$ python -q
>>> import numpy as np
>>> import numpy.linalg as la
>>> np.set_printoptions(precision=1, suppress=True, linewidth=120)
>>> feats = np.load("sample10.npy")
>>> feats
array([[ 2,  0,  2, -4,  1,  2,  2,  0,  1,  1,  0,  2,  2,  2,  3],
       [ 0,  0,  2, -4,  3,  1,  2,  0,  0,  1,  0,  1,  0,  1,  0],
       [ 1,  2,  0,  0,  2,  1,  3,  0,  3,  1,  3,  2,  2,  2,  1],
       [ 3,  1,  3, -6,  0,  3,  2,  1,  0,  3,  2,  0,  0,  3,  0],
       [ 2,  0,  0,  0,  2,  0,  0,  0,  2,  2,  1,  0,  2,  2,  3],
       [ 3,  1,  1, -2,  1,  2,  0,  3,  0,  2,  3,  0,  1,  3,  3],
       [ 0,  0,  2, -4,  1,  2,  3,  1,  3,  2,  0,  2,  2,  3,  0],
       [ 2,  2,  0,  0,  0,  2,  2,  3,  2,  1,  2,  3,  1,  3,  1],
       [ 0,  1,  0,  0,  3,  3,  0,  1,  0,  2,  1,  1,  3,  0,  2],
       [ 2,  2,  3, -6,  1,  3,  2,  1,  3,  0,  1,  1,  0,  2,  1],
       [ 1,  0,  2, -4,  3,  3,  3,  3,  3,  1,  1,  1,  0,  1,  1],
       [ 3,  3,  2, -4,  3,  0,  3,  0,  2,  3,  1,  1,  3,  0,  3]])
>>> U, s, Vt = la.svd(feats, full_matrices=False)
>>> np.abs(U[:, 0]).round(6).argmax()
np.int64(9)
>>> s
array([22.4,  8.7,  6.5,  6.1,  4.7,  3.8,  3.5,  3.1,  2.4,  2.2,  1.4,  1. ])
>>> print(np.round(U.T @ feats @ Vt.T, 1) + 0)
[[22.4  0.   0.   0.   0.   0.   0.   0.   0.   0.   0.   0. ]
 [ 0.   8.7  0.   0.   0.   0.   0.   0.   0.   0.   0.   0. ]
 [ 0.   0.   6.5  0.   0.   0.   0.   0.   0.   0.   0.   0. ]
 [ 0.   0.   0.   6.1  0.   0.   0.   0.   0.   0.   0.   0. ]
 [ 0.   0.   0.   0.   4.7  0.   0.   0.   0.   0.   0.   0. ]
 [ 0.   0.   0.   0.   0.   3.8  0.   0.   0.   0.   0.   0. ]
 [ 0.   0.   0.   0.   0.   0.   3.5  0.   0.   0.   0.   0. ]
 [ 0.   0.   0.   0.   0.   0.   0.   3.1  0.   0.   0.   0. ]
 [ 0.   0.   0.   0.   0.   0.   0.   0.   2.4  0.   0.   0. ]
 [ 0.   0.   0.   0.   0.   0.   0.   0.   0.   2.2  0.   0. ]
 [ 0.   0.   0.   0.   0.   0.   0.   0.   0.   0.   1.4  0. ]
 [ 0.   0.   0.   0.   0.   0.   0.   0.   0.   0.   0.   1. ]]
>>> np.round(U.T @ U, 1) + 0
array([[1., 0., 0., 0., 0., 0., 0., 0., 0., 0., 0., 0.],
       [0., 1., 0., 0., 0., 0., 0., 0., 0., 0., 0., 0.],
       [0., 0., 1., 0., 0., 0., 0., 0., 0., 0., 0., 0.],
       [0., 0., 0., 1., 0., 0., 0., 0., 0., 0., 0., 0.],
       [0., 0., 0., 0., 1., 0., 0., 0., 0., 0., 0., 0.],
       [0., 0., 0., 0., 0., 1., 0., 0., 0., 0., 0., 0.],
       [0., 0., 0., 0., 0., 0., 1., 0., 0., 0., 0., 0.],
       [0., 0., 0., 0., 0., 0., 0., 1., 0., 0., 0., 0.],
       [0., 0., 0., 0., 0., 0., 0., 0., 1., 0., 0., 0.],
       [0., 0., 0., 0., 0., 0., 0., 0., 0., 1., 0., 0.],
       [0., 0., 0., 0., 0., 0., 0., 0., 0., 0., 1., 0.],
       [0., 0., 0., 0., 0., 0., 0., 0., 0., 0., 0., 1.]])
>>> np.round(s / s[0], 1) + 0
array([1. , 0.4, 0.3, 0.3, 0.2, 0.2, 0.2, 0.1, 0.1, 0.1, 0.1, 0. ])
>>> np.cumsum(s ** 2) / np.sum(s ** 2)
array([0.7, 0.8, 0.8, 0.9, 0.9, 1. , 1. , 1. , 1. , 1. , 1. , 1. ])
>>> np.abs(Vt[0])
array([0.3, 0.2, 0.2, 0.5, 0.2, 0.3, 0.3, 0.2, 0.3, 0.2, 0.2, 0.2, 0.2, 0.3, 0.2])
>>> rng = np.random.default_rng(698)
>>> A2 = feats + rng.integers(-2, 3, (12, 1)) @ rng.integers(-2, 3, (1, 15))
>>> print(A2)
[[  6   0   0  -8   1  -2   4   0   5   1   2   6   6   6   3]
 [  2   0   1  -6   3  -1   3   0   2   1   1   3   2   3   0]
 [ -3   2   2   4   2   5   1   0  -1   1   1  -2  -2  -2   1]
 [  7   1   1 -10   0  -1   4   1   4   3   4   4   4   7   0]
 [  2   0   0   0   2   0   0   0   2   2   1   0   2   2   3]
 [  1   1   2   0   1   4  -1   3  -2   2   2  -2  -1   1   3]
 [  0   0   2  -4   1   2   3   1   3   2   0   2   2   3   0]
 [  2   2   0   0   0   2   2   3   2   1   2   3   1   3   1]
 [ -2   1   1   2   3   5  -1   1  -2   2   0  -1   1  -2   2]
 [  4   2   2  -8   1   1   3   1   5   0   2   3   2   4   1]
 [ -1   0   3  -2   3   5   2   3   1   1   0  -1  -2  -1   1]
 [ -1   3   4   0   3   4   1   0  -2   3  -1  -3  -1  -4   3]]
>>> print(la.matrix_rank(A2 - feats, tol=1e-8))
1
>>> print(np.abs(A2 - feats).sum(axis=1))
[34 17 34 34  0 17  0  0 17 17 17 34]
>>> print(np.round(la.svd(A2 - feats, compute_uv=False), 1) + 0)
[25.5  0.   0.   0.   0.   0.   0.   0.   0.   0.   0.   0. ]
